$ python -q
>>> import numpy as np
>>> import numpy.linalg as la
>>> np.set_printoptions(precision=2, suppress=True, linewidth=200, legacy="1.25")
>>> feats = np.array([[3, 0, 1, 0, 0],
...     [0, -1, 0, 0, -3],
...     [3, 0, 2, 0, 0],
...     [0, -3, 0, -1, 1],
...     [0, 1, 0, -3, -1]])
>>> T = np.stack([feats, -2 * feats, feats[::-1]])
>>> print(la.matrix_rank(T.reshape(3, -1)))
2
>>> print(np.einsum("bij,cij->bc", T, T))
[[  55 -110   13]
 [-110  220  -26]
 [  13  -26   55]]
>>> X = np.loadtxt("m.csv", delimiter=",")
>>> print(X)
[[5. 0. 0. 0.]
 [0. 5. 4. 0.]
 [0. 4. 5. 0.]
 [0. 0. 0. 5.]]
>>> print(np.kron(np.eye(2, dtype=int), X))
[[5. 0. 0. 0. 0. 0. 0. 0.]
 [0. 5. 4. 0. 0. 0. 0. 0.]
 [0. 4. 5. 0. 0. 0. 0. 0.]
 [0. 0. 0. 5. 0. 0. 0. 0.]
 [0. 0. 0. 0. 5. 0. 0. 0.]
 [0. 0. 0. 0. 0. 5. 4. 0.]
 [0. 0. 0. 0. 0. 4. 5. 0.]
 [0. 0. 0. 0. 0. 0. 0. 5.]]
>>> print(np.round(la.det(2 * X), 2), np.round(la.det(X), 2))
3600.0 225.0
>>> print(round(la.det(X.T), 2))
225.0
>>> print(np.flatnonzero(la.matrix_power((X != 0) + (X.T != 0) + np.eye(4), 4)[1]))
[1 2]
>>> print(np.round(la.det(X), 2))
225.0
>>> print((X != 0).astype(int))
[[1 0 0 0]
 [0 1 1 0]
 [0 1 1 0]
 [0 0 0 1]]
>>> print(np.sort(la.eigvals(X).real))
[1. 5. 5. 9.]
>>> la.determinant(X)
Traceback (most recent call last):
  File "<python-input-16>", line 1, in <module>
    la.determinant(X)
    ^^^^^^^^^^^^^^
AttributeError: module 'numpy.linalg' has no attribute 'determinant'
>>> print(np.allclose(X @ X.T, X.T @ X))
True
>>> print(np.round(la.det(X), 2))
225.0
>>> print(np.round(np.abs(la.eigvals(X)).max(), 2))
9.0
>>> print(np.trace(X))
20.0
>>> print(X @ X)
[[25.  0.  0.  0.]
 [ 0. 41. 40.  0.]
 [ 0. 40. 41.  0.]
 [ 0.  0.  0. 25.]]
>>> print(np.sort(np.abs(la.eigvals(X))))
[1. 5. 5. 9.]
>>> W1 = np.array([[1, 0, 4, 2, 0], [1, 2, 0, 0, 1], [4, 5, 2, 1, 0], [3, 5, 2, 3, 1]])
>>> coef = np.array([4, 4, -4, 5, -4])
>>> hid = np.maximum(X @ W1 + coef, 0)
>>> print(la.matrix_rank(hid))
4
>>> print((hid > 0).astype(int))
[[1 1 1 1 0]
 [1 1 1 1 1]
 [1 1 1 1 0]
 [1 1 1 1 1]]
>>> print((hid > 0).mean(axis=0))
[1.  1.  1.  1.  0.5]
>>> cent = np.array([[5, 2], [3, 0], [-1, 5], [4, 0], [2, -5]])
>>> print((hid @ cent).round(6).argmax(axis=1))
[0 0 0 0]
>>> print(W1 @ cent)
[[ 9 22]
 [13 -3]
 [37 18]
 [42 11]]
>>> vals, evecs = la.eigh(X)
>>> x0 = np.array([2, 1, 2, 1])
>>> print(la.eigvalsh(X[1:, 1:]))
[1. 5. 9.]
>>> print(np.abs(X).sum(axis=1).max(), np.abs(vals).max())
9.0 9.0
>>> print(evecs * np.maximum(vals, 0) @ evecs.T)
[[5. 0. 0. 0.]
 [0. 5. 4. 0.]
 [0. 4. 5. 0.]
 [0. 0. 0. 5.]]
>>> E = np.array([[6.0, 1.0, 1.0, 1.0, 1.0],
...     [1.0, 6.0, 1.0, 1.0, 1.0],
...     [1.0, 1.0, 6.0, 1.0, 1.0],
...     [1.0, 1.0, 1.0, 6.0, 1.0],
...     [1.0, 1.0, 1.0, 1.0, 6.0]])
>>> print(E)
[[6. 1. 1. 1. 1.]
 [1. 6. 1. 1. 1.]
 [1. 1. 6. 1. 1.]
 [1. 1. 1. 6. 1.]
 [1. 1. 1. 1. 6.]]
>>> print(la.eigvals(E))
[ 5. 10.  5.  5.  5.]
>>> print(round(la.det(E[::-1]), 2))
6250.0
>>> print(round(la.eigvals(E).sum().real, 2))
30.0
>>> print(np.einsum("ij,ji->", E, E))
200.0
>>> print(round(float(la.det(E.T)), 2))
6250.0
>>> print(round(float(la.det(2 * E)), 2), round(la.det(E), 2))
200000.0 6250.0
>>> vals, evecs = la.eigh(E)
>>> x0 = np.array([0, 2, 0, 1, -3])
>>> print(evecs * np.maximum(vals, 0) @ evecs.T)
[[6. 1. 1. 1. 1.]
 [1. 6. 1. 1. 1.]
 [1. 1. 6. 1. 1.]
 [1. 1. 1. 6. 1.]
 [1. 1. 1. 1. 6.]]
>>> print(x0 @ E @ x0)
70.0
>>> print(np.abs(E).sum(axis=1).max(), np.abs(vals).max())
10.0 10.0
>>> print(evecs * np.sqrt(vals) @ evecs.T)
[[2.42 0.19 0.19 0.19 0.19]
 [0.19 2.42 0.19 0.19 0.19]
 [0.19 0.19 2.42 0.19 0.19]
 [0.19 0.19 0.19 2.42 0.19]
 [0.19 0.19 0.19 0.19 2.42]]
>>> hat = np.triu(np.array([[8, 9, 2, 3, 3],
...     [6, 3, 2, 0, 5],
...     [4, 6, 2, 2, 7],
...     [4, 4, 5, 2, 7],
...     [0, 8, 1, 4, 5]]), 1) + np.eye(5)
>>> other = hat @ E @ la.inv(hat)
>>> print(hat @ E - E @ hat)
[[ 17.   8.  13.  12.  -5.]
 [  7.  -2.   3.   2. -15.]
 [  9.   0.   5.   4. -13.]
 [  7.  -2.   3.   2. -15.]
 [  0.  -9.  -4.  -5. -22.]]
>>> print(round(la.det(other), 2))
6250.0
>>> print(other)
[[  23. -144.  270. -576. 2826.]
 [   8.  -59.  120. -256. 1256.]
 [  10.  -80.  155. -320. 1570.]
 [   8.  -64.  120. -251. 1256.]
 [   1.   -8.   15.  -32.  162.]]
>>> print(np.trace(other), np.trace(E))
30.0 30.0
>>> cov = other.T @ other
>>> print(np.allclose(cov, cov.T))
True
>>> print((other @ other.T).shape)
(5, 5)
>>> m1 = np.loadtxt("x.csv", delimiter=",")
>>> print(m1)
[[ 0.  0. -1.]
 [ 0.  1.  0.]
 [ 1.  0.  0.]]
>>> x0 = np.array([0, 1, 3])
>>> print(3 - la.matrix_rank(m1 - np.eye(3), tol=1e-8))
1
>>> print(la.inv(m1))
[[ 0.  0.  1.]
 [ 0.  1.  0.]
 [-1. -0. -0.]]
>>> Q = m1.astype(float).copy()
>>> for j in range(3):
...     Q[:, j] -= Q[:, :j] @ (Q[:, :j].T @ Q[:, j])
...     Q[:, j] /= la.norm(Q[:, j])
... 
>>> print(Q)
[[ 0.  0. -1.]
 [ 0.  1.  0.]
 [ 1.  0.  0.]]
